$ python3 -q
>>> import numpy as np
>>> from numpy import linalg as LA
>>> np.set_printoptions(precision=3, suppress=True, linewidth=200, legacy="1.25")
>>> W2 = np.sign(np.array([[2, 2, 0, 2], [0, 2, 1, 0], [0, 1, 1, 2], [2, 0, 2, 0]]))
>>> other = (np.tril(W2, -1) + np.eye(4)) @ (np.triu(W2, 1) + np.eye(4))
>>> w = np.array([0, 1, 2, 1])
>>> F = np.rint(other * w @ LA.inv(other)) + 0
>>> F
array([[-2.,  4., -3.,  2.],
       [ 1., -1.,  2., -1.],
       [ 2., -4.,  5., -2.],
       [-2.,  2., -1.,  2.]])
>>> # null space of dimension 1
>>> left, s, VT = LA.svd(F)
>>> np.argmax(s[:-1] / (s[1:] + 1e-6)) + 1
3
>>> s.round(3) + 0
array([9.875, 1.906, 0.926, 0.   ])
>>> other = left[:, :3] @ np.diag(s[:3]) @ VT[:3]
>>> other
array([[-2.,  4., -3.,  2.],
       [ 1., -1.,  2., -1.],
       [ 2., -4.,  5., -2.],
       [-2.,  2., -1.,  2.]])
>>> round(LA.norm(F - other, 2), 3), round(s[3], 3)
(0.0, 0.0)
>>> u = np.array([-5, 1, 3])
>>> np.polyval(u, F[1])
array([ -1.,  -3., -15.,  -3.])
>>> np.cross(F[1, :3], F[0, :3])
array([-5., -1.,  2.])
>>> np.correlate(F[1], F[0], "full")
array([  2.,  -5.,  11., -14.,  13.,  -8.,   2.])
>>> np.convolve(F[1], u)
array([-5.,  6., -8.,  4.,  5., -3.])
>>> P = np.triu(np.array([[2, 1, 7, 2], [8, 1, 8, 1], [0, 7, 3, 5], [6, 9, 4, 1]]), 1) + np.eye(4)
>>> other = P @ F @ LA.inv(P)
>>> other
array([[    9.,   -30.,   209., -1042.],
       [   15.,   -46.,   304., -1519.],
       [   -8.,    14.,   -56.,   290.],
       [   -2.,     4.,   -19.,    97.]])
>>> np.round(np.poly(other), 3) + 0
array([ 1., -4.,  5., -2.,  0.])
>>> P @ F - F @ P
array([[ 11., -23.,  17.,   4.],
       [ 14., -31.,  40., -25.],
       [-10.,   8.,  13., -15.],
       [  0.,   2.,  -2.,   7.]])
>>> LA.matrix_rank(other)
3
>>> np.trace(other), np.trace(F)
(4.0, 4.0)
